>>> import numpy as np
>>> np.set_printoptions(suppress=True, linewidth=120)
>>> arr = np.loadtxt("layer19.csv", delimiter=",")
>>> arr
array([[14., 14.,  2.,  2.],
       [21.,  0.,  3.,  0.],
       [ 4.,  4.,  6.,  6.],
       [ 6.,  0.,  9.,  0.]])
>>> vec = np.array([7, -2, -3, -2])
>>> rhs = arr @ vec
>>> beta, lr = np.zeros(4), 1 / np.linalg.norm(arr, 2) ** 2
>>> for i in range(15):
...     beta -= lr * arr.T @ (arr @ beta - rhs)
...     if i % 5 == 0: print(i, round(np.linalg.norm(arr @ beta - rhs), 2))
... 
0 60.58
5 28.85
10 14.49
>>> beta.round(2)
array([ 6.67, -1.76, -2.18, -1.92])
>>> other = np.linalg.inv(arr)
>>> np.round(arr @ other, 2) + 0
array([[1., 0., 0., 0.],
       [0., 1., 0., 0.],
       [0., 0., 1., 0.],
       [0., 0., 0., 1.]])
>>> np.round(np.linalg.cond(arr), 2)
np.float64(7.21)
>>> np.round(np.linalg.inv(other), 2)
array([[14., 14.,  2.,  2.],
       [21.,  0.,  3.,  0.],
       [ 4.,  4.,  6.,  6.],
       [ 6.,  0.,  9.,  0.]])
>>> round(np.linalg.slogdet(arr)[0], 2)
np.float64(1.0)
>>> W = np.array([[3, 4, 3, 5, 1], [1, 0, 3, 0, 1], [1, 0, 1, 4, 0], [2, 1, 0, 4, 0]])
>>> beta = np.array([2, 0, 1, 2, 0])
>>> H = np.maximum(arr @ W + beta, 0)
>>> (H > 0).astype(int)
array([[1, 1, 1, 1, 1],
       [1, 1, 1, 1, 1],
       [1, 1, 1, 1, 1],
       [1, 1, 1, 1, 1]])
>>> (H > 0).mean(axis=0)
array([1., 1., 1., 1., 1.])
>>> H
array([[ 64.,  58.,  87.,  88.,  28.],
       [ 68.,  84.,  67., 119.,  21.],
       [ 36.,  22.,  31.,  70.,   8.],
       [ 29.,  24.,  28.,  68.,   6.]])
>>> basis = np.array([[-5, 0], [1, 1], [-1, -5], [-5, 1], [-5, 3]])
>>> (H @ basis).round(6).argmax(axis=1)
array([1, 1, 1, 1])
>>> H @ basis
array([[ -929.,  -205.],
       [-1023.,   -69.],
       [ -579.,   -39.],
       [ -519.,   -30.]])
>>> W @ basis
array([[-44,  -3],
       [-13, -12],
       [-26,  -1],
       [-29,   5]])
>>> other = np.array([[3, 0, -2, -1], [-3, -2, 3, 1], [2, 2, -1, 0], [-3, 2, -1, 3]])
>>> feats = other + other.T
>>> feats
array([[ 6, -3,  0, -4],
       [-3, -4,  5,  3],
       [ 0,  5, -2, -1],
       [-4,  3, -1,  6]])
>>> [round(float(np.linalg.det(feats[:i, :i])), 2) + 0 for i in range(1, 5)]
[6.0, -33.0, -84.0, -295.0]
>>> round(np.linalg.eigvalsh(feats).min(), 2)
np.float64(-8.87)
>>> np.all(np.linalg.eigvalsh(feats) > 0)
np.False_
